>>> import numpy as np
>>> np.set_printoptions(precision=1, suppress=True, linewidth=160, legacy="1.25")
>>> rd = lambda a: np.round(a, 1) + 0
>>> K = np.load("x.npy")
>>> print(K)
[[-2  0  0  0  0  0  0  0]
 [ 2  1  0  0  0  0  0  0]
 [ 2  1  2  0  0  0  0  0]
 [ 1 -2 -2  0  0  0  0  0]
 [ 0  1  0  0 -2  0  0  0]
 [ 2 -1  2  2  0 -2  0  0]
 [ 1  2 -2  2  0 -1  2  0]
 [ 0 -2  0 -1  2 -2 -1  1]]
>>> left, sv, VT = np.linalg.svd(K)
>>> vecs = VT[:(sv > 1e-8).sum()]
>>> rng = np.random.default_rng(5732)
>>> x = K[3] + -1 * K[2] + rng.integers(2) * np.eye(8)[5]
>>> print(x)
[-1. -3. -4.  0.  0.  1.  0.  0.]
>>> print(np.allclose(vecs.T @ vecs @ x, x))
False
>>> print(np.linalg.matrix_rank(np.vstack([K, x])))
8
>>> print(rd(np.diag(vecs.T @ vecs)))
[1.  1.  1.  0.9 1.  0.9 1.  0.3]
>>> print(rd(np.linalg.norm(x - vecs.T @ vecs @ x)))
0.3
>>> print(rd(np.abs(np.linalg.eigvals(K)).max()))
2.0
>>> print(np.trace(K))
0
>>> print(np.allclose(K @ K.T, K.T @ K))
False
>>> print(np.allclose(K, K.T))
False
>>> print(K @ K)
[[  4   0   0   0   0   0   0   0]
 [ -2   1   0   0   0   0   0   0]
 [  2   3   4   0   0   0   0   0]
 [-10  -4  -4   0   0   0   0   0]
 [  2  -1   0   0   4   0   0   0]
 [ -4  -1  -4  -4   0   4   0   0]
 [  0   1 -14   2   0   0   4   0]
 [-10   0   0  -7  -2   3  -3   1]]
>>> print((K + K.T) / 2)
[[-2.   1.   1.   0.5  0.   1.   0.5  0. ]
 [ 1.   1.   0.5 -1.   0.5 -0.5  1.  -1. ]
 [ 1.   0.5  2.  -1.   0.   1.  -1.   0. ]
 [ 0.5 -1.  -1.   0.   0.   1.   1.  -0.5]
 [ 0.   0.5  0.   0.  -2.   0.   0.   1. ]
 [ 1.  -0.5  1.   1.   0.  -2.  -0.5 -1. ]
 [ 0.5  1.  -1.   1.   0.  -0.5  2.  -0.5]
 [ 0.  -1.   0.  -0.5  1.  -1.  -0.5  1. ]]
>>> print(rd(np.linalg.det(K)))
0.0
>>> print((K - K.T) / 2)
[[ 0.  -1.  -1.  -0.5  0.  -1.  -0.5  0. ]
 [ 1.   0.  -0.5  1.  -0.5  0.5 -1.   1. ]
 [ 1.   0.5  0.   1.   0.  -1.   1.   0. ]
 [ 0.5 -1.  -1.   0.   0.  -1.  -1.   0.5]
 [ 0.   0.5  0.   0.   0.   0.   0.  -1. ]
 [ 1.  -0.5  1.   1.   0.   0.   0.5  1. ]
 [ 0.5  1.  -1.   1.   0.  -0.5  0.   0.5]
 [ 0.  -1.   0.  -0.5  1.  -1.  -0.5  0. ]]
>>> print(np.unravel_index(np.abs(K).argmax(), K.shape))
(0, 0)
>>> print(rd(np.linalg.svd(K, compute_uv=False)))
[5.2 4.9 4.  2.7 2.3 1.4 0.3 0. ]
>>> print(K.sum(axis=0))
[ 6  0  0  3  0 -5  1  1]
>>> print(np.diff(K, axis=0))
[[ 4  1  0  0  0  0  0  0]
 [ 0  0  2  0  0  0  0  0]
 [-1 -3 -4  0  0  0  0  0]
 [-1  3  2  0 -2  0  0  0]
 [ 2 -2  2  2  2 -2  0  0]
 [-1  3 -4  0  0  1  2  0]
 [-1 -4  2 -3  2 -1 -3  1]]
>>> print(K.shape)
(8, 8)
>>> print(np.abs(K).max())
2
>>> m1 = np.loadtxt("dump.csv", delimiter=",")
>>> print(rd(m1))
[[ 0.7 -0.1  0.1 -0.3  0.2 -0.2]
 [-0.1  0.4 -0.4  0.   0.3 -0.1]
 [ 0.1 -0.4  0.6  0.1  0.   0.2]
 [-0.3  0.   0.1  0.2  0.1  0.2]
 [ 0.2  0.3  0.   0.1  0.8  0.2]
 [-0.2 -0.1  0.2  0.2  0.2  0.3]]
>>> print(rd(np.linalg.norm(m1, 2) / np.linalg.norm(m1)))
0.6
>>> print(np.linalg.cond(m1) > 100)
True
>>> print(np.linalg.matrix_rank(m1, rtol=0.1))
3
>>> print([round(float(x), 1) for x in np.linalg.svd(m1, compute_uv=False)[:3]])
[1.0, 1.0, 1.0]
>>> lab = rng.permutation(8)
>>> print(lab)
[2 1 3 4 0 7 5 6]
>>> M2 = K[lab][:, lab]
>>> print(rd(np.linalg.det(M2)), rd(np.linalg.det(K[lab])))
0.0 0.0
>>> print(np.diag(M2))
[ 2  1  0 -2 -2  1 -2  2]
>>> ev, vecs = np.linalg.eigh(m1)
>>> print(rd(np.linalg.eigvalsh(m1 + 2 * np.eye(6))))
[2. 2. 2. 3. 3. 3.]
>>> print(rd(np.linalg.eigvalsh(m1 @ m1)))
[0. 0. 0. 1. 1. 1.]
>>> print(rd(vecs.T @ vecs))
[[1. 0. 0. 0. 0. 0.]
 [0. 1. 0. 0. 0. 0.]
 [0. 0. 1. 0. 0. 0.]
 [0. 0. 0. 1. 0. 0.]
 [0. 0. 0. 0. 1. 0.]
 [0. 0. 0. 0. 0. 1.]]
>>> left, sv, VT = np.linalg.svd(m1)
>>> print(np.argmax(sv[:-1] / (sv[1:] + 1e-6)) + 1)
3
>>> M2 = left[:, :3] @ np.diag(sv[:3]) @ VT[:3]
>>> print(np.linalg.matrix_rank(M2))
3
>>> print(rd(np.linalg.norm(m1 - M2) / np.linalg.norm(m1)))
0.0
>>> print(rd(np.linalg.norm(m1 - M2, 2)), rd(sv[3]))
0.0 0.0
>>> print(np.linalg.matrix_rank(m1, rtol=0.05))
3
>>> print(rd(np.abs(m1 - M2).max()))
0.0
>>> arr = np.load("data.npy")
>>> print(arr)
[[ 3.1 -0.6  9.6  2.7]
 [ 3.3 -1.1  8.1  0.6]
 [ 1.8  0.6  9.3  4.5]
 [ 2.   0.7  9.5  4.4]
 [ 1.8  1.5  8.3  2.8]
 [ 3.1  0.  11.   3.6]
 [ 3.4 -0.5 10.3  3.7]
 [ 0.6  1.5  7.9  3.7]
 [ 2.8  0.  10.8  3.2]
 [ 3.7  0.2  8.1  5.2]
 [ 3.  -0.6  8.3  4.2]
 [ 3.  -0.7  8.6  3.3]
 [ 3.  -0.4  9.5  1.9]
 [ 3.4 -1.1  9.2  2. ]
 [ 2.7 -0.4  9.6  2.4]
 [ 4.  -0.3  8.6  3. ]
 [ 2.2  1.1  9.   2.9]
 [ 1.2  1.   7.6  3.1]
 [ 2.2 -0.8 11.9  3.4]
 [ 4.1  0.8  9.3  2.9]
 [ 3.3  1.4 11.4  1.9]
 [ 2.8 -1.4  9.6  4.7]
 [ 4.6  0.3  9.3  2.4]
 [ 3.2 -0.9  8.3  3.9]
 [ 3.9  0.5  8.4  2.6]]
>>> print(np.allclose(m1[:-1].T @ np.linalg.lstsq(m1[:-1].T, m1[-1])[0], m1[-1]))
True
>>> print(np.abs(np.diag(np.linalg.qr(m1)[1])) > 1e-9)
[ True  True  True False False False]
>>> M = rng.normal(size=(24, 10))
>>> M = 3 * M / np.linalg.norm(M, axis=1, keepdims=True)
>>> print(rd(M))
[[-0.2  0.5  0.1 -0.5 -0.5  1.4 -0.3 -1.5 -2.   0.1]
 [ 1.9  0.7  1.3 -0.9  1.1  0.   0.3  0.   0.5 -0.9]
 [-0.7  0.1  0.5  1.3 -1.1  1.2 -1.   1.6  0.1  0.5]
 [-1.2  0.5  0.2 -1.3 -0.3  0.3 -0.1 -1.3 -1.9 -0.2]
 [-0.1  0.7  0.1 -0.8  1.6  1.4 -0.6  0.6  0.6 -1.4]
 [-0.8 -0.3 -0.9 -1.  -0.6  0.3 -0.3 -1.  -2.  -1. ]
 [ 0.3 -1.7  0.8  0.4 -0.7 -1.1  0.2  0.8  0.  -1.6]
 [-0.6 -0.1  0.6  1.1  0.1 -0.5  0.2  0.2  2.6 -0.4]
 [-0.3 -0.7 -0.1 -1.9 -0.1  0.2 -0.2 -1.8 -1.1 -0.6]
 [ 0.3 -0.2  0.2  1.5 -0.1 -0.3  1.2  2.   0.9  0.6]
 [-0.5 -1.1  1.  -1.  -0.4 -0.1 -0.4 -1.8  1.2 -0.8]
 [-0.4  0.4 -0.7 -0.1 -1.8  1.2 -0.6 -1.   1.4  0.1]
 [ 1.3  0.7 -0.7  1.8 -0.6 -0.3 -0.5 -0.4 -1.4 -0.2]
 [-0.8  1.3  0.6  1.1  0.6  0.4  1.6  0.3 -1.   0.9]
 [ 0.6  1.1 -0.6 -1.3  1.3  1.   0.3  0.4  0.7 -1.5]
 [ 0.5 -1.2 -0.7  1.5  0.1  0.1 -1.3 -0.8 -0.8  1.2]
 [-0.6 -0.7 -1.3 -1.2 -0.1  2.1 -0.6 -0.1  0.3  0. ]
 [-1.3  1.5 -0.8  0.3 -1.  -1.1  1.4 -0.3 -0.2  0.6]
 [ 1.6  0.1  1.2  0.5  0.9  0.8  0.9  1.4 -0.1 -0.8]
 [ 0.8  0.7  0.6  1.3  2.   0.8  0.4  0.1 -0.1 -1. ]
 [ 2.   0.8 -0.3 -0.6 -1.3 -0.8  0.9 -0.4  0.6  0.5]
 [-1.4  0.4 -0.4 -0.2  1.5 -1.  -0.1 -1.1  1.1 -1. ]
 [ 0.1  1.1  2.  -0.1  1.5 -0.8 -0.9 -0.1 -0.3 -0.3]
 [-0.2 -0.2 -0.4  0.8  0.5 -0.8 -0.6 -1.3 -1.5  1.7]]
>>> print(rd(np.linalg.norm(M[5] - M[21])))
4.1
>>> print(rd(np.linalg.norm(M, axis=0)))
[4.6 4.1 3.9 5.2 4.9 4.4 3.7 5.1 5.7 4.4]
>>> print(rd(np.linalg.norm(M[5], 1)), rd(np.linalg.norm(M[5], np.inf)))
8.2 2.0
>>> print(rd(np.linalg.norm(M, axis=1)))
[3. 3. 3. 3. 3. 3. 3. 3. 3. 3. 3. 3. 3. 3. 3. 3. 3. 3. 3. 3. 3. 3. 3. 3.]
>>> C2 = np.cov(arr, rowvar=False)
>>> print(np.argwhere(np.triu(np.abs(np.corrcoef(arr.T)) > 0.8, 1)))
[]
>>> dist = np.linalg.norm(M[:, None] - M[None], axis=-1)
>>> print(rd(np.linalg.norm(M, axis=1)))
[3. 3. 3. 3. 3. 3. 3. 3. 3. 3. 3. 3. 3. 3. 3. 3. 3. 3. 3. 3. 3. 3. 3. 3.]
>>> print(np.flatnonzero(dist[20] < dist.mean() / 2))
[20]
>>> print(rd(dist[:5, :5]))
[[0.  4.5 4.4 1.7 4.2]
 [4.5 0.  5.  4.6 3. ]
 [4.4 5.  0.  4.8 4.2]
 [1.7 4.6 4.8 0.  4.2]
 [4.2 3.  4.2 4.2 0. ]]
>>> r0 = np.array([-1, 0])
>>> print(rd(np.correlate(M[13], M[1], "full")))
[ 0.7 -1.6  0.1 -0.9  0.4 -0.8  1.2 -0.8  3.  -1.1  4.8  3.9  2.2  2.1  4.3  1.3  1.  -1.3  1.7]
>>> X = rng.normal(size=(31, 9)) + 3 * np.array([-4, 0, -5, -4, -4, 4, -5, 5, 5])
>>> print(rd(X))
[[-11.6   0.1 -15.8 -11.6 -10.6  13.3 -13.2  15.5  13.9]
 [-10.6   0.5 -13.9 -11.8 -11.2  10.5 -15.1  15.3  14. ]
 [-12.7  -1.3 -15.7 -11.7 -11.7   9.9 -14.9  14.6  16.8]
 [-12.9   0.6 -14.9 -12.9 -13.2  11.9 -15.9  14.7  15.4]
 [-10.    1.5 -16.  -11.2 -12.2  12.3 -15.6  14.4  16.1]
 [-11.3   2.  -16.   -9.7 -11.8  13.5 -13.5  13.7  14.5]
 [-12.7   1.  -15.1 -10.9 -12.3  12.  -12.2  15.5  16.7]
 [-12.6   0.2 -15.8 -11.9 -11.4  13.2 -14.5  15.   15. ]
 [-13.8   0.  -14.5 -12.5 -10.4  10.  -15.6  15.5  14.9]
 [-12.5   2.4 -15.2 -12.1 -11.1  12.2 -13.5  16.1  14.4]
 [-13.8   0.  -14.  -11.  -14.3  11.  -16.   14.7  15. ]
 [-10.5   0.9 -13.1 -14.1 -11.1  12.6 -15.7  14.3  15.5]
 [-12.7   1.3 -15.3 -12.9 -12.   12.5 -14.7  13.4  14.7]
 [-10.6   0.9 -13.1 -10.9 -12.5  12.6 -13.7  14.2  15.2]
 [-12.6   1.1 -14.1 -12.  -11.7  10.8 -15.1  17.1  14.7]
 [-12.5   0.5 -15.  -10.5 -12.6  13.2 -14.6  15.   16.2]
 [-11.7   1.3 -14.  -13.  -11.5  12.5 -13.7  15.8  15.8]
 [-11.9  -0.3 -15.6 -11.4 -12.   11.1 -14.7  13.6  15.1]
 [-11.4  -0.4 -13.5  -9.8 -13.8  11.7 -15.   15.3  14.4]
 [-11.9   0.9 -16.2 -13.8 -10.7  13.1 -14.1  16.1  12.9]
 [-13.2  -1.4 -17.  -12.2 -13.8  11.1 -16.1  14.3  14.5]
 [-10.5   1.1 -14.6 -10.8 -13.6  11.8 -15.8  13.9  13. ]
 [-11.5  -0.9 -15.9 -13.3 -13.5  11.  -14.3  12.6  16.5]
 [-11.2   0.3 -14.1 -12.7 -10.8  12.4 -14.8  13.6  15.9]
 [-10.9  -0.4 -15.9 -10.9 -12.1  10.9 -14.5  16.8  15.7]
 [-13.3   0.1 -13.5 -12.5 -12.4  11.7 -15.6  15.2  16.3]
 [-12.4  -1.1 -15.4 -12.3 -13.9  13.4 -16.   13.2  13.7]
 [-12.2   0.  -15.8 -11.1 -11.5  12.8 -13.6  14.3  15.7]
 [-13.    1.1 -16.2 -12.2 -12.5  11.3 -14.5  15.5  15.6]
 [-12.4   0.1 -13.5 -11.4 -12.5  12.7 -13.6  14.4  16.2]
 [-12.6  -2.1 -13.5 -12.6 -11.9  11.5 -14.8  16.4  15.9]]
>>> cen = (X - X.mean(axis=0)) / X.std(axis=0)
>>> print(rd(cen.std(axis=0)))
[1. 1. 1. 1. 1. 1. 1. 1. 1.]
>>> c = np.linalg.lstsq(np.delete(cen, 6, axis=1), cen[:, 6])[0]
>>> print(rd(1 - np.var(cen[:, 6] - np.delete(cen, 6, axis=1) @ c)))
0.5
>>> print(np.abs(c).argmax())
4
>>> print(rd(c))
[ 0.   0.1 -0.2  0.3  0.4  0.4  0.1  0.3]
>>> lab = rng.permutation(9)
>>> M2 = X[:, lab] * rng.choice([-1, 1], 9)
>>> print(rd(M2))
[[ 11.6  13.9  15.5 -10.6 -11.6  -0.1 -15.8 -13.3 -13.2]
 [ 11.8  14.   15.3 -11.2 -10.6  -0.5 -13.9 -10.5 -15.1]
 [ 11.7  16.8  14.6 -11.7 -12.7   1.3 -15.7  -9.9 -14.9]
 [ 12.9  15.4  14.7 -13.2 -12.9  -0.6 -14.9 -11.9 -15.9]
 [ 11.2  16.1  14.4 -12.2 -10.   -1.5 -16.  -12.3 -15.6]
 [  9.7  14.5  13.7 -11.8 -11.3  -2.  -16.  -13.5 -13.5]
 [ 10.9  16.7  15.5 -12.3 -12.7  -1.  -15.1 -12.  -12.2]
 [ 11.9  15.   15.  -11.4 -12.6  -0.2 -15.8 -13.2 -14.5]
 [ 12.5  14.9  15.5 -10.4 -13.8   0.  -14.5 -10.  -15.6]
 [ 12.1  14.4  16.1 -11.1 -12.5  -2.4 -15.2 -12.2 -13.5]
 [ 11.   15.   14.7 -14.3 -13.8   0.  -14.  -11.  -16. ]
 [ 14.1  15.5  14.3 -11.1 -10.5  -0.9 -13.1 -12.6 -15.7]
 [ 12.9  14.7  13.4 -12.  -12.7  -1.3 -15.3 -12.5 -14.7]
 [ 10.9  15.2  14.2 -12.5 -10.6  -0.9 -13.1 -12.6 -13.7]
 [ 12.   14.7  17.1 -11.7 -12.6  -1.1 -14.1 -10.8 -15.1]
 [ 10.5  16.2  15.  -12.6 -12.5  -0.5 -15.  -13.2 -14.6]
 [ 13.   15.8  15.8 -11.5 -11.7  -1.3 -14.  -12.5 -13.7]
 [ 11.4  15.1  13.6 -12.  -11.9   0.3 -15.6 -11.1 -14.7]
 [  9.8  14.4  15.3 -13.8 -11.4   0.4 -13.5 -11.7 -15. ]
 [ 13.8  12.9  16.1 -10.7 -11.9  -0.9 -16.2 -13.1 -14.1]
 [ 12.2  14.5  14.3 -13.8 -13.2   1.4 -17.  -11.1 -16.1]
 [ 10.8  13.   13.9 -13.6 -10.5  -1.1 -14.6 -11.8 -15.8]
 [ 13.3  16.5  12.6 -13.5 -11.5   0.9 -15.9 -11.  -14.3]
 [ 12.7  15.9  13.6 -10.8 -11.2  -0.3 -14.1 -12.4 -14.8]
 [ 10.9  15.7  16.8 -12.1 -10.9   0.4 -15.9 -10.9 -14.5]
 [ 12.5  16.3  15.2 -12.4 -13.3  -0.1 -13.5 -11.7 -15.6]
 [ 12.3  13.7  13.2 -13.9 -12.4   1.1 -15.4 -13.4 -16. ]
 [ 11.1  15.7  14.3 -11.5 -12.2   0.  -15.8 -12.8 -13.6]
 [ 12.2  15.6  15.5 -12.5 -13.   -1.1 -16.2 -11.3 -14.5]
 [ 11.4  16.2  14.4 -12.5 -12.4  -0.1 -13.5 -12.7 -13.6]
 [ 12.6  15.9  16.4 -11.9 -12.6   2.1 -13.5 -11.5 -14.8]]
>>> left, _, VT = np.linalg.svd(X.T @ M2)
>>> print(rd(left @ VT))
[[ 0.  0.  0.  0.  1.  0.  0.  0.  0.]
 [ 0.  0.  0.  0.  0. -1.  0.  0.  0.]
 [ 0.  0.  0.  0.  0.  0.  1.  0.  0.]
 [-1.  0.  0.  0.  0.  0.  0.  0.  0.]
 [ 0.  0.  0.  1.  0.  0.  0.  0.  0.]
 [ 0.  0.  0.  0.  0.  0.  0. -1.  0.]
 [ 0.  0.  0.  0.  0.  0.  0.  0.  1.]
 [ 0.  0.  1.  0.  0.  0.  0.  0.  0.]
 [ 0.  1.  0.  0.  0.  0.  0.  0.  0.]]
>>> print(lab)
[3 8 7 4 0 1 2 5 6]
